$ python3 -q
>>> import numpy as np
>>> np.set_printoptions(precision=2, suppress=True, linewidth=160, floatmode="fixed")
>>> rd = lambda a: np.round(a, 2) + 0
>>> A = np.load("run12.npy")
>>> A
array([[ 9.00,  2.00,  6.00,  6.00],
       [ 2.00,  6.00,  3.00,  3.00],
       [ 6.00,  3.00, 14.00,  9.00],
       [ 6.00,  3.00,  9.00, 14.00]])
>>> vec = np.array([-2, 4, -3, 7])
>>> target = A @ vec
>>> b, lr = np.zeros(4), 1 / np.linalg.norm(A, 2) ** 2
>>> for i in range(250):
...     b -= lr * A.T @ (A @ b - target)
...     if i % 50 == 0: print(i, round(np.linalg.norm(A @ b - target), 2))
... 
0 41.0
50 8.11
100 1.6
150 0.32
200 0.06
>>> rd(np.linalg.cond(A))
np.float64(5.6)
>>> rd(b)
array([-2.00,  4.00, -3.00,  7.00])
>>> arr = np.load("layer19.npy")
>>> arr
array([[ 7,  0,  0],
       [ 0,  5,  0],
       [ 0,  0, -2]])
>>> # equal to its transpose
>>> vec = np.array([0, 2, 0])
>>> target = arr @ vec
>>> b, lr = np.zeros(3), 1 / np.linalg.norm(arr, 2) ** 2
>>> for i in range(15):
...     b -= lr * arr.T @ (arr @ b - target)
...     if i % 5 == 0: print(i, round(np.linalg.norm(arr @ b - target), 2))
... 
0 4.9
5 0.14
10 0.0
>>> rd(np.linalg.cond(arr))
np.float64(3.5)
>>> mat = np.array([[-10, -20, 15, -5, 10],
...     [-2, -4, 3, -1, 2],
...     [-6, -12, 9, -3, 6],
...     [8, 16, -12, 4, -8],
...     [10, 20, -15, 5, -10]])
>>> mat
array([[-10, -20,  15,  -5,  10],
       [ -2,  -4,   3,  -1,   2],
       [ -6, -12,   9,  -3,   6],
       [  8,  16, -12,   4,  -8],
       [ 10,  20, -15,   5, -10]])
>>> rd(mat @ np.linalg.pinv(mat) @ mat)
array([[-10.00, -20.00,  15.00,  -5.00,  10.00],
       [ -2.00,  -4.00,   3.00,  -1.00,   2.00],
       [ -6.00, -12.00,   9.00,  -3.00,   6.00],
       [  8.00,  16.00, -12.00,   4.00,  -8.00],
       [ 10.00,  20.00, -15.00,   5.00, -10.00]])
>>> W = np.array([[0, 0, 3, 1, 1, 0],
...     [0, 2, 0, 1, 0, 1],
...     [1, 3, 0, 1, 3, 0],
...     [3, 0, 2, 3, 0, 2],
...     [2, 3, 2, 1, 0, 2]])
>>> b = np.array([-1, -1, -2, -2, -2, -1])
>>> act = np.maximum(mat @ W + b, 0)
>>> (act > 0).astype(int)
array([[1, 1, 0, 0, 1, 0],
       [1, 1, 0, 0, 1, 0],
       [1, 1, 0, 0, 1, 0],
       [0, 0, 1, 1, 0, 1],
       [0, 0, 1, 1, 0, 1]])
>>> C = np.array([[-6, -4], [8, 3], [-3, 9], [8, 5], [9, 7], [-7, 7]])
>>> W @ C
array([[  8,  39],
       [ 17,  18],
       [ 53,  31],
       [-14,  35],
       [  0,  38]])
>>> act @ C
array([[455, 257],
       [ 75,  41],
       [265, 149],
       [ 21, 245],
       [ 27, 315]])
